>>> import numpy as np
>>> np.set_printoptions(precision=3, suppress=True, linewidth=120, floatmode="fixed")
>>> def tidy(a):
...     return np.round(a, 3) + 0
... 
>>> K = np.load("sample7.npy")
>>> K
array([[ 4.495,  2.871,  1.959,  7.255,  3.213],
       [-1.656,  2.075, -3.532,  6.254,  7.702],
       [-4.347,  2.786, -3.978,  8.160,  8.420],
       [ 5.816,  2.040,  1.669,  6.959,  2.353],
       [ 5.548,  5.153,  1.505,  5.617,  1.175],
       [ 4.492,  3.256,  3.536,  7.426,  2.481],
       [-2.336,  1.784, -3.076,  6.858,  7.924],
       [-2.740,  1.170, -2.377,  6.222,  7.368],
       [ 5.371,  3.586,  2.271,  6.867,  2.266],
       [-2.157,  2.119, -1.871,  7.457,  8.535],
       [-3.837,  1.628, -2.460,  5.744,  7.704],
       [ 6.149,  3.332,  2.774,  8.131,  2.735],
       [-1.315, -0.243, -2.974,  5.599,  8.230]])
>>> cent = K[[6, 0]].astype(float)
>>> for _ in range(7):
...     z = np.linalg.norm(K[:, None] - cent, axis=-1).argmin(axis=1)
...     cent = np.array([K[z == j].mean(axis=0) for j in range(2)])
... 
>>> z
array([1, 0, 0, 1, 1, 1, 0, 0, 1, 0, 0, 1, 0])
>>> tidy(cent[1] - cent[0])
array([ 7.939,  1.756,  5.181,  0.429, -5.613])
>>> t3 = np.stack([K, -1 * K, K[::-1]])
>>> t3.sum(axis=0)
array([[-1.315, -0.243, -2.974,  5.599,  8.230],
       [ 6.149,  3.332,  2.774,  8.131,  2.735],
       [-3.837,  1.628, -2.460,  5.744,  7.704],
       [-2.157,  2.119, -1.871,  7.457,  8.535],
       [ 5.371,  3.586,  2.271,  6.867,  2.266],
       [-2.740,  1.170, -2.377,  6.222,  7.368],
       [-2.336,  1.784, -3.076,  6.858,  7.924],
       [ 4.492,  3.256,  3.536,  7.426,  2.481],
       [ 5.548,  5.153,  1.505,  5.617,  1.175],
       [ 5.816,  2.040,  1.669,  6.959,  2.353],
       [-4.347,  2.786, -3.978,  8.160,  8.420],
       [-1.656,  2.075, -3.532,  6.254,  7.702],
       [ 4.495,  2.871,  1.959,  7.255,  3.213]])
>>> tidy(np.linalg.norm(t3, axis=(1, 2)))
array([38.941, 38.941, 38.941])
>>> t3.shape
(3, 13, 5)
>>> cen = (K - K.mean(axis=0)) / K.std(axis=0)
>>> np.argwhere(np.abs(cen) > 2)
array([[ 4,  1],
       [12,  1]])
>>> coef = np.linalg.lstsq(np.delete(cen, 1, axis=1), cen[:, 1])[0]
>>> print(tidy(coef))
[-1.189 -0.670  0.378 -2.460]
>>> cen = K - K.mean(axis=0)
>>> evecs = np.linalg.svd(cen)[2][:2]
>>> out = cen - cen @ evecs.T @ evecs
>>> tidy(np.cov(cen @ evecs.T, rowvar=False))
array([[34.121,  0.000],
       [ 0.000,  1.145]])
>>> tidy(out.std(axis=0))
array([0.377, 0.270, 0.645, 0.754, 0.439])
>>> u, g = K[6], K[2]
>>> tidy(u @ g)
np.float64(150.043)
>>> p = (u @ g) / (u @ u) * u
>>> print(tidy((g - p) @ u))
0.0
>>> tidy(g - p)
array([-1.607,  0.694, -0.370,  0.116, -0.874])
>>> np.linalg.matrix_rank(np.outer(u, g))
np.int64(1)
>>> arr = np.diag(10 * np.array([2, 1, 3, 1])) + np.array([[2, -5, 2, -1], [-5, -2, -4, -4], [2, -1, 3, 0], [2, -2, -1, 0]])
>>> print(arr)
[[22 -5  2 -1]
 [-5  8 -4 -4]
 [ 2 -1 33  0]
 [ 2 -2 -1 10]]
>>> rng = np.random.default_rng(994)
>>> z = rng.permutation(4)
>>> z
array([1, 3, 2, 0])
>>> out = arr[z][:, z]
>>> tidy(np.linalg.det(out)), tidy(np.linalg.det(arr[z]))
(np.float64(44827.0), np.float64(44827.0))
>>> np.allclose(out, arr)
False
>>> t = np.radians(180)
>>> R = np.eye(4)
>>> R[3, 3] = R[0, 0] = np.cos(t)
>>> R[3, 0], R[0, 3] = -np.sin(t), np.sin(t)
>>> tidy(R)
array([[-1.000,  0.000,  0.000,  0.000],
       [ 0.000,  1.000,  0.000,  0.000],
       [ 0.000,  0.000,  1.000,  0.000],
       [ 0.000,  0.000,  0.000, -1.000]])
>>> out = arr @ R.T
>>> print(tidy(out))
[[-22.000  -5.000   2.000   1.000]
 [  5.000   8.000  -4.000   4.000]
 [ -2.000  -1.000  33.000   0.000]
 [ -2.000  -2.000  -1.000 -10.000]]
>>> u = np.array([3, 0, 3])
>>> np.array([np.convolve(row, u, "same") for row in arr])
array([[-15,  72, -18,   6],
       [ 24, -27,  12, -12],
       [ -3, 105,  -3,  99],
       [ -6,   3,  24,  -3]])
>>> np.polyval(u, arr[0])
array([1455,   78,   15,    6])
>>> np.convolve(arr[0], u)
array([ 66, -15,  72, -18,   6,  -3])
>>> m1 = np.array([[2, 3, 0, 0, 0, 0],
...     [-2, 0, 0, 0, 0, 0],
...     [0, 0, 0, 0, 0, 0],
...     [-2, 0, -1, 0, 0, -2],
...     [0, 3, 0, 0, 0, 0]])
>>> np.unravel_index(np.abs(m1).argmax(), m1.shape)
(np.int64(0), np.int64(1))
>>> print(m1.sum(axis=1))
[ 5 -2  0 -5  3]
>>> m1[5]
Traceback (most recent call last):
  File "<python-input-50>", line 1, in <module>
    m1[5]
    ~~^^^
IndexError: index 5 is out of bounds for axis 0 with size 5
>>> print(m1.shape)
(5, 6)
>>> np.abs(m1).max()
np.int64(3)
>>> np.allclose(m1[:-1].T @ np.linalg.lstsq(m1[:-1].T, m1[-1])[0], m1[-1])
True
>>> np.linalg.lstsq(m1[:-1].T, m1[-1])[2]
np.int32(3)
>>> U, s, vt = np.linalg.svd(m1)
>>> evecs = vt[:(s > 1e-8).sum()]
>>> x0 = m1[1] + 4 * m1[4] + rng.integers(2) * np.eye(6)[5]
>>> x0
array([-2.000, 12.000,  0.000,  0.000,  0.000,  0.000])
>>> np.linalg.matrix_rank(np.vstack([m1, x0]))
np.int64(3)
>>> print(tidy(np.linalg.norm(x0 - evecs.T @ evecs @ x0)))
0.0
>>> tidy(np.diag(evecs.T @ evecs))
array([1.000, 1.000, 0.200, 0.000, 0.000, 0.800])
>>> tidy(evecs.T @ evecs)
array([[1.000, 0.000, 0.000, 0.000, 0.000, 0.000],
       [0.000, 1.000, 0.000, 0.000, 0.000, 0.000],
       [0.000, 0.000, 0.200, 0.000, 0.000, 0.400],
       [0.000, 0.000, 0.000, 0.000, 0.000, 0.000],
       [0.000, 0.000, 0.000, 0.000, 0.000, 0.000],
       [0.000, 0.000, 0.400, 0.000, 0.000, 0.800]])
>>> rank = np.linalg.matrix_rank(m1)
>>> rank
np.int64(3)
>>> N = np.linalg.svd(m1)[2][rank:].T
>>> tidy(m1 @ N)
array([[0.000, 0.000, 0.000],
       [0.000, 0.000, 0.000],
       [0.000, 0.000, 0.000],
       [0.000, 0.000, 0.000],
       [0.000, 0.000, 0.000]])
>>> np.allclose(m1 @ N, 0)
True
>>> print([int(np.linalg.matrix_rank(np.delete(m1, i, axis=0))) for i in range(5)])
[3, 3, 3, 2, 3]
>>> [int(np.linalg.matrix_rank(m1[:i])) for i in range(1, len(m1) + 1)]
[1, 2, 2, 3, 3]
>>> N.shape
(6, 3)
>>> G = m1.T @ m1
>>> np.diag(G)
array([12, 18,  1,  0,  0,  4])
>>> np.allclose(G, G.T)
True
>>> np.linalg.matrix_rank(G)
np.int64(3)
>>> cent = np.array([[2, 0, 2, -1, -1], [-1, -2, 1, -2, 0], [2, -1, -1, 1, 1]])
>>> F = np.repeat(cent, 21 // 3, axis=0)
>>> F = F + 0.05 * rng.normal(size=F.shape)
>>> tidy(F)
array([[ 1.981,  0.044,  2.041, -0.994, -1.019],
       [ 1.894,  0.003,  2.085, -0.890, -0.994],
       [ 1.963, -0.027,  1.965, -1.049, -0.985],
       [ 1.954,  0.000,  1.990, -1.007, -1.023],
       [ 2.061,  0.018,  2.012, -0.998, -1.153],
       [ 1.876, -0.008,  1.955, -1.029, -0.974],
       [ 1.984, -0.002,  2.038, -1.048, -1.011],
       [-0.953, -2.013,  1.014, -2.017,  0.047],
       [-1.032, -2.038,  1.013, -2.015,  0.037],
       [-0.981, -2.015,  0.991, -2.030,  0.073],
       [-1.063, -1.975,  1.058, -2.040,  0.033],
       [-1.040, -1.989,  1.044, -1.931,  0.005],
       [-0.900, -2.012,  0.945, -1.977, -0.021],
       [-0.994, -2.066,  1.019, -1.950,  0.026],
       [ 1.996, -0.920, -0.928,  1.065,  1.008],
       [ 1.989, -0.943, -0.975,  0.987,  1.001],
       [ 1.994, -0.965, -1.099,  1.152,  0.922],
       [ 1.937, -0.932, -0.907,  1.045,  1.082],
       [ 2.012, -0.962, -0.984,  0.962,  0.979],
       [ 2.005, -1.009, -0.968,  1.005,  1.063],
       [ 2.010, -0.958, -1.068,  0.969,  1.081]])
>>> print(np.linalg.cond(F) > 100)
False
>>> print(np.argsort(-np.linalg.norm(F, axis=0).round(6), kind="stable")[:3])
[0 2 3]
>>> [round(float(x), 3) for x in np.linalg.svd(F, compute_uv=False)[:3]]
[9.628, 8.041, 6.193]
>>> np.linalg.matrix_rank(F, rtol=0.1)
np.int64(3)
>>> tidy(np.linalg.norm(F, 2) / np.linalg.norm(F))
np.float64(0.688)
>>> print(tidy(np.abs(np.linalg.svd(F)[2][-1])))
[0.158 0.463 0.165 0.621 0.589]
>>> out = np.c_[F[:, :3] @ np.array([[-1, 2, -2], [3, 1, 0], [3, 0, 0]]), np.array([2, 3, 3, 1, 2, 2, 3, 2, 0, 1, 0, 1, 2, 2, 0, 0, 0, 3, 3, 1, 2])]
>>> tidy(out)
array([[ 4.274,  4.006, -3.962,  2.000],
       [ 4.369,  3.792, -3.789,  3.000],
       [ 3.853,  3.898, -3.925,  3.000],
       [ 4.018,  3.907, -3.907,  1.000],
       [ 4.029,  4.140, -4.122,  2.000],
       [ 3.967,  3.745, -3.753,  2.000],
       [ 4.125,  3.966, -3.968,  3.000],
       [-2.044, -3.919,  1.906,  2.000],
       [-2.044, -4.101,  2.063,  0.000],
       [-2.092, -3.976,  1.961,  1.000],
       [-1.688, -4.100,  2.126,  0.000],
       [-1.793, -4.069,  2.080,  1.000],
       [-2.301, -3.812,  1.800,  2.000],
       [-2.148, -4.055,  1.988,  2.000],
       [-7.542,  3.071, -3.991,  0.000],
       [-7.741,  3.035, -3.977,  0.000],
       [-8.184,  3.023, -3.988,  0.000],
       [-7.456,  2.942, -3.875,  3.000],
       [-7.851,  3.062, -4.024,  3.000],
       [-7.938,  3.001, -4.011,  1.000],
       [-8.089,  3.062, -4.020,  2.000]])
>>> print(tidy(np.linalg.norm(np.linalg.qr(F)[0].T @ out, axis=0) ** 2 / ((out ** 2).sum(axis=0) + 1e-12)))
[1.000 1.000 1.000 0.765]
>>> tidy(np.linalg.norm(out - F @ np.linalg.lstsq(F, out)[0], axis=0))
array([0.000, 0.000, 0.000, 4.251])
>>> cen = out - out.mean(axis=0)
>>> U, s, vt = np.linalg.svd(cen, full_matrices=False)
>>> print(np.searchsorted(np.cumsum(s ** 2) / (s ** 2).sum(), 0.9) + 1)
2
>>> print(np.linalg.matrix_rank(cen))
4
>>> tidy(cen.mean(axis=0))
array([0.000, 0.000, 0.000, 0.000])
>>> tidy(s)
array([22.763, 20.363,  4.414,  0.068])
>>> np.abs(vt[0]).argmax()
np.int64(0)
>>> tidy((s ** 2).sum() ** 2 / (s ** 4).sum())
np.float64(2.057)
>>> cent = np.sign(np.array([[1, 2, 0, 0], [3, 1, 1, 0], [2, 0, 1, 2], [2, 2, 2, 2]]))
>>> out = (np.tril(cent, -1) + np.eye(4)) @ (np.triu(cent, 1) + np.eye(4))
>>> ev = np.array([3, 1, 3, 0])
>>> feats = np.rint(out * ev @ np.linalg.inv(out)) + 0
>>> feats
array([[  1.000,   0.000,   4.000,  -2.000],
       [ -4.000,   3.000,   8.000,  -4.000],
       [ -5.000,   3.000,  10.000,  -5.000],
       [-10.000,   6.000,  14.000,  -7.000]])
>>> z = rng.permutation(4)
>>> print(z)
[1 2 0 3]
>>> out = feats[z][:, z]
>>> tidy(np.linalg.det(out)), tidy(np.linalg.det(feats[z]))
(np.float64(0.0), np.float64(0.0))
>>> tidy(np.sort(np.abs(np.linalg.eigvals(out))))
array([0.000, 1.000, 3.000, 3.000])
>>> np.diag(out)
array([ 3.000, 10.000,  1.000, -7.000])
>>> np.allclose(out, feats)
False
>>> out
array([[  3.000,   8.000,  -4.000,  -4.000],
       [  3.000,  10.000,  -5.000,  -5.000],
       [  0.000,   4.000,   1.000,  -2.000],
       [  6.000,  14.000, -10.000,  -7.000]])
>>> np.linalg.matrix_rank(feats, rtol=0.1)
np.int64(2)
>>> data = np.loadtxt("out7.csv", delimiter=",")
>>> tidy(data)
array([[ -5.416,   2.242,  -4.602,   2.298,  -4.179,   3.286],
       [ -5.385,  -5.432,  -6.424,  -3.337, -11.683,  -8.124],
       [ -0.966,   9.297,   2.826,  11.096,   5.370,  11.845],
       [ -1.327,   6.647,   1.635,   8.710,   2.335,   7.898],
       [ -2.889,   2.239,  -1.785,   3.624,  -3.828,   1.337],
       [ -4.683,   2.021,  -3.782,   2.614,  -4.143,   2.506],
       [ -1.154,   2.331,   3.107,   9.494,   4.332,   6.007],
       [ -3.239,   3.564,   0.727,   8.718,   4.303,   8.735],
       [ -7.568,   1.844,  -7.661,  -0.063,  -6.372,   3.225],
       [ -3.720,   7.481,  -1.725,   6.579,   0.434,   9.192],
       [ -5.730,   1.910,  -7.271,  -1.842, -10.519,  -1.443],
       [ -3.983,  -1.372,  -4.515,  -0.672,  -9.212,  -4.452],
       [ -3.783,   6.212,  -2.660,   4.683,  -2.302,   6.243],
       [ -5.031,   4.973,  -3.564,   4.424,  -1.594,   6.936],
       [ -3.614,  -1.268,  -2.175,   2.770,  -3.984,  -0.777],
       [ -4.561,   9.078,  -2.172,   7.487,   2.156,  12.416],
       [ -1.024,   1.776,   1.689,   6.772,  -0.003,   2.225],
       [ -2.677,   4.125,   0.454,   7.701,   2.170,   7.064],
       [ -6.167,   3.718,  -5.756,   1.869,  -4.636,   4.708],
       [  0.619,  13.998,   4.337,  13.069,   6.478,  14.815],
       [ -2.081,   2.496,  -1.049,   3.860,  -4.067,   0.643],
       [ -3.027,  -0.937,  -1.693,   2.902,  -4.251,  -1.242],
       [ -4.869,   1.403,  -3.920,   2.427,  -4.189,   2.171],
       [ -5.029,   0.426,  -3.594,   2.858,  -3.192,   2.326],
       [ -2.402,   1.323,  -0.081,   5.508,  -0.970,   2.367],
       [ -0.014,   5.790,   3.816,  10.308,   4.144,   7.462],
       [  0.061,   3.912,   2.298,   7.053,  -0.741,   2.325],
       [ -2.379,   1.762,  -0.132,   5.539,  -1.025,   2.634],
       [ -1.117,   3.681,   3.037,   9.778,   4.490,   7.105],
       [ -3.919,   5.932,  -3.722,   3.000,  -4.844,   4.246],
       [ -3.860,   3.909,  -3.776,   2.157,  -5.829,   1.937],
       [ -4.507,   3.143,  -2.892,   4.237,  -1.894,   4.880],
       [ -6.747,  -3.010,  -7.264,  -2.114,  -9.258,  -3.298]])
>>> u, g = data[3], data[18]
>>> tidy(u @ g)
np.float64(66.13)
>>> tidy(u @ u)
np.float64(192.304)
>>> p = (u @ g) / (u @ u) * u
>>> tidy(p)
array([-0.456,  2.286,  0.562,  2.995,  0.803,  2.716])
